% ipython --no-banner

In [1]: import numpy as np

In [2]: np.set_printoptions(precision=1, suppress=True, linewidth=200, sign=" ")

In [3]: def tidy(a):
   ...:     return np.round(a, 1) + 0
   ...: 

In [4]: mat = np.load("a.npy")

In [5]: tidy(mat)
Out[5]: 
array([[ 0.6,  0.2,  0.8, -0.1],
       [-0.8,  0.2,  0.6,  0.2],
       [ 0.2, -0.1,  0. ,  1. ],
       [-0.1, -1. ,  0.2, -0.1]])

In [6]: # keeps lengths

In [7]: x = np.array([0, 1, 0, 1])

In [8]: target = mat @ x

In [9]: b, lr = np.zeros(4), 1 / np.linalg.norm(mat, 2) ** 2

In [10]: for i in range(10):
    ...:     b -= lr * mat.T @ (mat @ b - target)
    ...:     if i % 2 == 0: print(i, round(np.linalg.norm(mat @ b - target), 1))
    ...: 
0 0.0
2 0.0
4 0.0
6 0.0
8 0.0

In [11]: tidy(np.linalg.cond(mat))
Out[11]: np.float64(1.0)

In [12]: u = np.array([1, 1, 1, 2])

In [13]: M2 = mat + np.outer(u, np.eye(4)[1])

In [14]: np.linalg.matrix_rank(np.linalg.inv(M2) - np.linalg.inv(mat), tol=1e-8)
Out[14]: np.int64(1)

In [15]: print(tidy(np.linalg.det(M2) / np.linalg.det(mat)), tidy(1 + np.linalg.solve(mat, u)[1]))
-0.7 -0.7

In [16]: np.linalg.matrix_rank(M2 - mat)
Out[16]: np.int64(1)

In [17]: tidy(M2)
Out[17]: 
array([[ 0.6,  1.2,  0.8, -0.1],
       [-0.8,  1.2,  0.6,  0.2],
       [ 0.2,  0.9,  0. ,  1. ],
       [-0.1,  1. ,  0.2, -0.1]])

In [18]: tidy((mat + mat.T) / 2)
Out[18]: 
array([[ 0.6, -0.3,  0.5, -0.1],
       [-0.3,  0.2,  0.2, -0.4],
       [ 0.5,  0.2,  0. ,  0.6],
       [-0.1, -0.4,  0.6, -0.1]])

In [19]: tidy(np.abs(np.linalg.eigvals(mat)).max())
Out[19]: np.float64(1.0)

In [20]: assert mat == mat.T
Traceback (most recent call last):
  Cell In[20], line 1
    assert mat == mat.T
ValueError: The truth value of an array with more than one element is ambiguous. Use a.any() or a.all()


In [21]: np.allclose(mat, mat.T)
Out[21]: False

In [22]: tidy((mat - mat.T) / 2)
Out[22]: 
array([[ 0. ,  0.5,  0.3,  0. ],
       [-0.5,  0. ,  0.3,  0.6],
       [-0.3, -0.3,  0. ,  0.4],
       [ 0. , -0.6, -0.4,  0. ]])

In [23]: blk = np.stack([mat, -1 * mat, mat[::-1]])

In [24]: (blk @ mat.T).shape
Out[24]: (3, 4, 4)

In [25]: tidy(np.linalg.det(blk))
Out[25]: array([-1., -1., -1.])

In [26]: np.linalg.matrix_rank(blk.reshape(3, -1))
Out[26]: np.int64(2)

In [27]: np.linalg.matrix_rank(blk)
Out[27]: array([ 4,  4,  4])
